$ python3 -q
>>> import numpy as np
>>> from numpy import linalg as LA
>>> np.set_printoptions(precision=2, suppress=True, linewidth=140)
>>> tidy = lambda a: np.round(a, 2) + 0
>>> M2 = np.array([[-1], [-3], [5], [-1], [2], [-2], [-5], [-3]])
>>> Z = np.array([[-2, 3, -2]])
>>> X = M2 @ Z
>>> X
array([[  2,  -3,   2],
       [  6,  -9,   6],
       [-10,  15, -10],
       [  2,  -3,   2],
       [ -4,   6,  -4],
       [  4,  -6,   4],
       [ 10, -15,  10],
       [  6,  -9,   6]])
>>> LA.matrix_rank(X, rtol=0.1)
np.int64(1)
>>> arr = np.array([[2.7, 2.1, -1.1, 1.0, -0.5],
...     [0.4, -2.1, -0.6, 0.5, 1.5],
...     [0.2, 0.5, -0.4, -2.2, 0.0],
...     [1.1, 0.6, -0.6, 1.7, -2.4],
...     [-0.4, -1.3, -2.6, -1.9, -1.5],
...     [0.7, 1.2, 1.4, -1.0, 1.3],
...     [1.3, 0.1, -0.3, -0.4, -0.2],
...     [1.2, 1.1, -0.3, 0.7, 0.3]])
>>> rng = np.random.default_rng(48337)
>>> arr[4] = arr[2] + 0.02 * rng.normal(size=5)
>>> tidy(arr)
array([[ 2.7 ,  2.1 , -1.1 ,  1.  , -0.5 ],
       [ 0.4 , -2.1 , -0.6 ,  0.5 ,  1.5 ],
       [ 0.2 ,  0.5 , -0.4 , -2.2 ,  0.  ],
       [ 1.1 ,  0.6 , -0.6 ,  1.7 , -2.4 ],
       [ 0.2 ,  0.5 , -0.4 , -2.2 , -0.01],
       [ 0.7 ,  1.2 ,  1.4 , -1.  ,  1.3 ],
       [ 1.3 ,  0.1 , -0.3 , -0.4 , -0.2 ],
       [ 1.2 ,  1.1 , -0.3 ,  0.7 ,  0.3 ]])
>>> vec = np.array([5, 0, 5, 7, 0])
>>> rhs = arr @ vec
>>> tidy(LA.solve(arr.T @ arr, arr.T @ rhs))
array([5., 0., 5., 7., 0.])
>>> rhs = rhs + 0.1 * rng.normal(size=8)
>>> tidy(rhs)
array([ 14.95,   2.46, -16.22,  14.37, -16.53,   3.54,   2.3 ,   9.33])
>>> c, *_ = LA.lstsq(arr, rhs)
>>> tidy(c)
array([ 5.04, -0.04,  5.06,  6.96, -0.04])
>>> [round(float(LA.norm(LA.solve(arr.T @ arr + lam * np.eye(5), arr.T @ rhs))), 2) for lam in (0, 1, 10, 100)]
[9.98, 8.24, 4.82, 1.16]
>>> c.round()
array([ 5., -0.,  5.,  7., -0.])
>>> P = arr @ LA.solve(arr.T @ arr, arr.T)
>>> tidy(np.trace(P))
np.float64(5.0)
>>> LA.matrix_rank(np.eye(8) - P)
np.int64(3)
>>> np.allclose(P @ P, P)
True
>>> tidy(LA.eigvalsh(P))
array([0., 0., 0., 1., 1., 1., 1., 1.])
>>> M2 = np.array([[0, 5], [5, 0], [1, -2], [5, -5], [5, 0]])
>>> tidy(np.einsum("ij->j", arr))
array([ 7.8 ,  4.  , -2.3 , -1.9 , -0.01])
>>> tidy(np.einsum("ij,ij->i", arr, arr))
array([14.16,  7.43,  5.29, 10.58,  5.28,  6.58,  1.99,  3.32])
>>> LA.matrix_rank(np.vstack([arr, M2.T]))
np.int64(5)
>>> np.vstack([arr, M2.T]).shape
(10, 5)
>>> LA.matrix_rank(arr @ M2)
np.int64(2)
